% python3 -q
>>> import numpy as np
>>> np.set_printoptions(precision=2, suppress=True, linewidth=140)
>>> tidy = lambda a: np.round(a, 2) + 0
>>> arr = np.array([[-0.6, -0.1, 0.3, -0.3],
...     [-0.1, 0.0, -1.1, -0.9],
...     [-0.4, -2.4, 0.6, -1.7]])
>>> arr[:, 3] *= 5
>>> arr
array([[-0.6, -0.1,  0.3, -1.5],
       [-0.1,  0. , -1.1, -4.5],
       [-0.4, -2.4,  0.6, -8.5]])
>>> tidy(np.linalg.norm(arr[2] - arr[1]))
np.float64(4.97)
>>> tidy(np.linalg.norm(arr, axis=1))
array([1.65, 4.63, 8.86])
>>> tidy(np.linalg.norm(arr, 1)), tidy(np.linalg.norm(arr, np.inf))
(np.float64(14.5), np.float64(11.9))
>>> tidy(np.linalg.norm(arr) ** 2 / np.linalg.norm(arr, 2) ** 2)
np.float64(1.03)
>>> tidy(np.linalg.norm(arr, 2))
np.float64(9.98)
>>> Z = np.array([[0.2, 1.9, -1.9], [-1.2, 1.5, 0.0]])
>>> rng = np.random.default_rng(3)
>>> M = np.array([[4, -4],
...     [3, 2],
...     [-2, -5],
...     [2, 4],
...     [-4, -4],
...     [5, 2],
...     [5, -2],
...     [4, -2],
...     [-5, -3],
...     [0, -4],
...     [5, -3],
...     [3, 3],
...     [0, -1],
...     [-2, -2],
...     [-5, 0],
...     [2, -4],
...     [-2, -4]]) @ Z + 0.3 * rng.normal(size=(17, 3))
>>> tidy(M)
array([[  6.21,   0.83,  -7.47],
       [ -1.97,   8.56,  -5.76],
       [  4.99, -11.37,   3.54],
       [ -3.4 ,   9.87,  -3.91],
       [  3.92, -13.8 ,   7.28],
       [ -1.52,  12.64,  -9.57],
       [  3.69,   6.44,  -9.49],
       [  3.66,   4.76,  -7.75],
       [  2.55, -13.84,  10.08],
       [  4.72,  -6.07,   0.3 ],
       [  4.33,   4.91,  -9.24],
       [ -2.83,  10.23,  -5.5 ],
       [  0.35,  -1.19,  -0.29],
       [  1.5 ,  -6.72,   4.01],
       [ -1.13,  -9.82,   9.51],
       [  5.18,  -1.78,  -3.58],
       [  4.46,  -9.47,   3.74]])
>>> dist = np.linalg.norm(M[:, None] - M[None], axis=-1)
>>> dist.shape
(17, 17)
>>> np.linalg.matrix_rank(dist ** 2)
np.int64(5)
>>> tidy(dist[:5, :5])
array([[ 0.  , 11.39, 16.48, 13.67, 20.91],
       [11.39,  0.  , 23.07,  2.68, 26.55],
       [16.48, 23.07,  0.  , 24.02,  4.59],
       [13.67,  2.68, 24.02,  0.  , 27.18],
       [20.91, 26.55,  4.59, 27.18,  0.  ]])
>>> np.unravel_index(dist.round(6).argmax(), dist.shape)
(np.int64(5), np.int64(8))
>>> out = np.c_[M[:, :1] @ np.array([[1]]), np.array([-2, -2, 1, -1, 0, 3, -1, 2, -2, -3, -3, -3, 0, 1, -2, -1, 2])]
>>> tidy(out)
array([[ 6.21, -2.  ],
       [-1.97, -2.  ],
       [ 4.99,  1.  ],
       [-3.4 , -1.  ],
       [ 3.92,  0.  ],
       [-1.52,  3.  ],
       [ 3.69, -1.  ],
       [ 3.66,  2.  ],
       [ 2.55, -2.  ],
       [ 4.72, -3.  ],
       [ 4.33, -3.  ],
       [-2.83, -3.  ],
       [ 0.35,  0.  ],
       [ 1.5 ,  1.  ],
       [-1.13, -2.  ],
       [ 5.18, -1.  ],
       [ 4.46,  2.  ]])
>>> tidy(np.linalg.norm(out - M @ np.linalg.lstsq(M, out)[0], axis=0))
array([0.  , 7.85])
>>> tidy(np.linalg.lstsq(M, out[:, 0])[0])
array([1., 0., 0.])
